>>> import numpy as np
>>> import numpy.linalg as la
>>> np.set_printoptions(suppress=True, linewidth=200)
>>> X = np.array([[0, 0, 0, 0, 0],
...     [-3, 3, -2, 1, -2],
...     [0, -1, 2, 4, 3],
...     [0, -2, 4, -1, 3],
...     [-1, 4, -3, 3, 0],
...     [-2, -1, 3, 1, 2],
...     [-3, 3, -2, 1, -2],
...     [0, 0, 0, 0, 0],
...     [0, -2, 4, -1, 3],
...     [-4, -3, 6, 3, 3],
...     [0, -1, 4, -2, 4]])
>>> X
array([[ 0,  0,  0,  0,  0],
       [-3,  3, -2,  1, -2],
       [ 0, -1,  2,  4,  3],
       [ 0, -2,  4, -1,  3],
       [-1,  4, -3,  3,  0],
       [-2, -1,  3,  1,  2],
       [-3,  3, -2,  1, -2],
       [ 0,  0,  0,  0,  0],
       [ 0, -2,  4, -1,  3],
       [-4, -3,  6,  3,  3],
       [ 0, -1,  4, -2,  4]])
>>> # rows 1 and 6 are equal
>>> Xs = (X - X.mean(axis=0)) / X.std(axis=0)
>>> np.round(Xs.std(axis=0), 3)
array([1., 1., 1., 1., 1.])
>>> coef = la.lstsq(np.delete(Xs, 0, axis=1), Xs[:, 0])[0]
>>> coef.round(3)
array([-1.891, -3.338, -0.496,  1.683])
>>> C2 = np.cov(X, rowvar=False)
>>> np.argsort(-X.std(axis=0).round(6), kind="stable")
array([2, 1, 4, 3, 0])
>>> C2.shape
(5, 5)
>>> np.round(np.polyfit(X[:, 2], X[:, 1], 1), 3)
array([-0.738,  1.074])
>>> W2 = np.array([[-2, -1, -2, 1, -1]])
>>> rng = np.random.default_rng(95)
>>> m1 = rng.normal(size=(25, 1)) @ W2 + np.array([2, 3, 3, -3, -3])
>>> m1.round(3)
array([[ 2.409,  3.205,  3.409, -3.205, -2.795],
       [ 2.499,  3.25 ,  3.499, -3.25 , -2.75 ],
       [-2.226,  0.887, -1.226, -0.887, -5.113],
       [ 1.759,  2.88 ,  2.759, -2.88 , -3.12 ],
       [ 3.035,  3.518,  4.035, -3.518, -2.482],
       [-0.808,  1.596,  0.192, -1.596, -4.404],
       [ 0.274,  2.137,  1.274, -2.137, -3.863],
       [ 1.488,  2.744,  2.488, -2.744, -3.256],
       [ 0.877,  2.438,  1.877, -2.438, -3.562],
       [ 4.157,  4.078,  5.157, -4.078, -1.922],
       [ 1.941,  2.97 ,  2.941, -2.97 , -3.03 ],
       [ 2.168,  3.084,  3.168, -3.084, -2.916],
       [ 7.426,  5.713,  8.426, -5.713, -0.287],
       [-0.205,  1.898,  0.795, -1.898, -4.102],
       [ 0.898,  2.449,  1.898, -2.449, -3.551],
       [ 1.587,  2.793,  2.587, -2.793, -3.207],
       [ 0.095,  2.048,  1.095, -2.048, -3.952],
       [ 3.446,  3.723,  4.446, -3.723, -2.277],
       [ 1.262,  2.631,  2.262, -2.631, -3.369],
       [ 3.245,  3.623,  4.245, -3.623, -2.377],
       [ 0.162,  2.081,  1.162, -2.081, -3.919],
       [ 2.261,  3.131,  3.261, -3.131, -2.869],
       [ 1.119,  2.56 ,  2.119, -2.56 , -3.44 ],
       [ 1.53 ,  2.765,  2.53 , -2.765, -3.235],
       [ 5.442,  4.721,  6.442, -4.721, -1.279]])
>>> x0 = np.array([3, 1, -3, 1, -3])
>>> h1 = np.maximum(m1 @ x0, 0)
>>> np.round(np.tanh(m1 @ x0), 3)
array([ 1.   ,  1.   ,  1.   ,  1.   ,  1.   ,  1.   ,  1.   ,  1.   ,  1.   ,  0.992,  1.   ,  1.   , -0.973,  1.   ,  1.   ,  1.   ,  1.   ,  0.999,  1.   ,  0.999,  1.   ,  1.   ,  1.   ,  1.   ,
        0.684])
>>> np.round(m1.T @ h1, 3)
array([ 158.999,  396.258,  317.378, -396.258, -554.017])
>>> u, v = m1[2], m1[13]
>>> np.round(u @ u, 3)
np.float64(34.174)
>>> round(u @ v, 3)
np.float64(23.823)
>>> pr = (u @ v) / (u @ u) * u
>>> np.round(la.norm(u + v) ** 2 + la.norm(u - v) ** 2, 3)
np.float64(117.759)
>>> np.round(v - pr, 3)
array([ 1.347,  1.279,  1.65 , -1.279, -0.538])
>>> Y = np.c_[X[:, :3] @ np.array([[1, 3, 1], [3, 1, 1], [2, 3, 1]]), np.array([2, 9, 9, 5, 3, 3, 4, 3, 0, 6, 8])]
>>> Y
array([[  0,   0,   0,   2],
       [  2, -12,  -2,   9],
       [  1,   5,   1,   9],
       [  2,  10,   2,   5],
       [  5,  -8,   0,   3],
       [  1,   2,   0,   3],
       [  2, -12,  -2,   4],
       [  0,   0,   0,   3],
       [  2,  10,   2,   0],
       [ -1,   3,  -1,   6],
       [  5,  11,   3,   8]])
>>> np.round(la.norm(Y - X @ la.lstsq(X, Y)[0], axis=0), 3) + 0
array([0.   , 0.   , 0.   , 9.443])
>>> la.matrix_rank(np.c_[X, Y])
np.int64(6)
>>> np.round(la.lstsq(X, Y[:, 0])[0], 3) + 0
array([1., 3., 2., 0., 0.])
>>> np.round(la.norm(la.qr(X)[0].T @ Y, axis=0) ** 2 / ((Y ** 2).sum(axis=0) + 1e-12), 3)
array([1.   , 1.   , 1.   , 0.733])
>>> C2 = X.T @ X
>>> np.allclose(C2, C2.T)
True
>>> la.matrix_rank(C2)
np.int64(5)
>>> np.diag(C2)
array([ 39,  54, 114,  43,  64])
>>> np.round(m1 @ la.pinv(m1) @ m1, 3)
array([[ 2.409,  3.205,  3.409, -3.205, -2.795],
       [ 2.499,  3.25 ,  3.499, -3.25 , -2.75 ],
       [-2.226,  0.887, -1.226, -0.887, -5.113],
       [ 1.759,  2.88 ,  2.759, -2.88 , -3.12 ],
       [ 3.035,  3.518,  4.035, -3.518, -2.482],
       [-0.808,  1.596,  0.192, -1.596, -4.404],
       [ 0.274,  2.137,  1.274, -2.137, -3.863],
       [ 1.488,  2.744,  2.488, -2.744, -3.256],
       [ 0.877,  2.438,  1.877, -2.438, -3.562],
       [ 4.157,  4.078,  5.157, -4.078, -1.922],
       [ 1.941,  2.97 ,  2.941, -2.97 , -3.03 ],
       [ 2.168,  3.084,  3.168, -3.084, -2.916],
       [ 7.426,  5.713,  8.426, -5.713, -0.287],
       [-0.205,  1.898,  0.795, -1.898, -4.102],
       [ 0.898,  2.449,  1.898, -2.449, -3.551],
       [ 1.587,  2.793,  2.587, -2.793, -3.207],
       [ 0.095,  2.048,  1.095, -2.048, -3.952],
       [ 3.446,  3.723,  4.446, -3.723, -2.277],
       [ 1.262,  2.631,  2.262, -2.631, -3.369],
       [ 3.245,  3.623,  4.245, -3.623, -2.377],
       [ 0.162,  2.081,  1.162, -2.081, -3.919],
       [ 2.261,  3.131,  3.261, -3.131, -2.869],
       [ 1.119,  2.56 ,  2.119, -2.56 , -3.44 ],
       [ 1.53 ,  2.765,  2.53 , -2.765, -3.235],
       [ 5.442,  4.721,  6.442, -4.721, -1.279]])
>>> np.abs(np.diag(la.qr(m1)[1])) > 1e-9
array([ True,  True, False, False, False])
>>> la.lstsq(m1[:-1].T, m1[-1])[2]
np.int32(2)
>>> W0 = np.load("m.npy")
>>> W0
array([[-0.062,  0.573, -0.317],
       [-0.033,  2.453, -1.351],
       [ 0.01 ,  0.409, -0.136],
       [ 0.023, -1.002,  0.44 ],
       [ 0.008, -2.422,  1.221],
       [ 0.075, -0.969,  0.413],
       [-0.028,  1.384, -0.738],
       [ 0.084,  0.164,  0.02 ],
       [-0.013,  0.762, -0.385],
       [ 0.041, -2.139,  1.106],
       [ 0.119, -1.318,  0.569],
       [-0.045,  1.102, -0.571],
       [ 0.014, -0.946,  0.444],
       [-0.04 , -1.435,  0.749],
       [ 0.011, -0.898,  0.418],
       [-0.008,  0.417, -0.266],
       [-0.055, -0.262,  0.109],
       [ 0.068,  0.493, -0.182],
       [-0.018, -0.527,  0.309],
       [-0.026,  0.182, -0.058],
       [ 0.084, -2.063,  1.02 ],
       [ 0.073,  2.776, -1.355],
       [-0.012, -1.164,  0.467],
       [ 0.028, -1.462,  0.725],
       [-0.012,  3.244, -1.746],
       [-0.061, -2.946,  1.493],
       [-0.047,  1.343, -0.713],
       [-0.052,  2.442, -1.312],
       [ 0.036,  0.903, -0.472]])
>>> C2 = np.cov(W0, rowvar=False)
>>> np.argsort(-W0.std(axis=0).round(6), kind="stable")
array([1, 2, 0])
>>> C2.shape
(3, 3)
>>> np.round(W0.std(axis=0), 3)
array([0.049, 1.577, 0.807])
>>> np.round(la.eigvalsh(C2)[::-1], 3)
array([3.248, 0.003, 0.002])
